% python3 -q
>>> import numpy as np
>>> np.set_printoptions(suppress=True, linewidth=120)
>>> rd = lambda a: np.round(a, 2) + 0
>>> W0 = np.loadtxt("arr.csv", delimiter=",")
>>> rd(W0)
array([[0.92, 0.28],
       [0.28, 0.08]])
>>> Uu, sv, Vt = np.linalg.svd(W0)
>>> print(rd(sv))
[1. 0.]
>>> other = Uu[:, :1] @ np.diag(sv[:1]) @ Vt[:1]
>>> np.linalg.matrix_rank(other)
np.int64(1)
>>> rd(np.abs(W0 - other).max())
np.float64(0.0)
>>> print(rd(np.linalg.norm(W0 - other) / np.linalg.norm(W0)))
0.0
>>> rd(np.linalg.norm(W0 - other, 2)), rd(sv[1])
(np.float64(0.0), np.float64(0.0))
>>> theta = np.radians(45)
>>> R = np.eye(2)
>>> R[0, 0] = R[1, 1] = np.cos(theta)
>>> R[0, 1], R[1, 0] = -np.sin(theta), np.sin(theta)
>>> print(rd(R))
[[ 0.71 -0.71]
 [ 0.71  0.71]]
>>> other = W0 @ R.T
>>> rd(np.linalg.det(R)), rd(np.trace(R))
(np.float64(1.0), np.float64(1.41))
>>> print(rd(other))
[[0.45 0.84]
 [0.14 0.25]]
>>> rd(np.linalg.svd(W0, compute_uv=False)), rd(np.linalg.svd(other, compute_uv=False))
(array([1., 0.]), array([1., 0.]))
>>> rk = np.linalg.matrix_rank(W0)
>>> rk
np.int64(1)
>>> N = np.linalg.svd(W0)[2][rk:].T
>>> np.linalg.matrix_rank(W0.T @ W0), np.linalg.matrix_rank(W0 @ W0.T)
(np.int64(1), np.int64(1))
>>> rd(W0 @ N)
array([[0.],
       [0.]])
>>> [int(np.linalg.matrix_rank(np.delete(W0, i, axis=0))) for i in range(2)]
[1, 1]
>>> N.shape
(2, 1)
>>> print([int(np.linalg.matrix_rank(W0[:, :j + 1])) for j in range(2)])
[1, 1]
>>> rd(N[:, 0] / N[np.abs(N[:, 0]).round(6).argmax(), 0])
array([-0.3,  1. ])
>>> print(rd(N @ N.T))
[[ 0.08 -0.28]
 [-0.28  0.92]]
>>> np.linalg.cond(W0) > 100
np.True_
>>> np.argsort(-np.linalg.norm(W0, axis=0).round(6), kind="stable")[:3]
array([0, 1])
>>> other = W0 / np.sqrt((W0 ** 2).mean(axis=1, keepdims=True))
>>> print(np.linalg.matrix_rank(W0 - W0.mean(axis=1, keepdims=True)))
1
>>> print(rd(W0 - W0.mean(axis=1, keepdims=True)))
[[ 0.32 -0.32]
 [ 0.1  -0.1 ]]
>>> np.linalg.matrix_rank(other) == np.linalg.matrix_rank(W0)
np.True_
>>> K = np.array([[-2, -1, 0, 8, 4, 0],
...     [-2, 0, 0, 8, 0, 0],
...     [0, -1, 0, 0, 4, 0],
...     [-8, -4, 0, 0, 0, 0],
...     [-8, 0, 0, 0, 0, 0],
...     [0, -4, 0, 0, 0, 0]])
>>> K
array([[-2, -1,  0,  8,  4,  0],
       [-2,  0,  0,  8,  0,  0],
       [ 0, -1,  0,  0,  4,  0],
       [-8, -4,  0,  0,  0,  0],
       [-8,  0,  0,  0,  0,  0],
       [ 0, -4,  0,  0,  0,  0]])
>>> np.argsort(-np.linalg.norm(K, axis=0).round(6), kind="stable")[:3]
array([0, 3, 1])
>>> np.linalg.cond(K) > 100
np.True_
>>> rd(np.linalg.norm(K, 2) / np.linalg.norm(K))
np.float64(0.73)
>>> other = K / np.sqrt((K ** 2).mean(axis=1, keepdims=True))
>>> np.linalg.matrix_rank(other) == np.linalg.matrix_rank(K)
np.True_
>>> rd(other[2])
array([ 0.  , -0.59,  0.  ,  0.  ,  2.38,  0.  ])
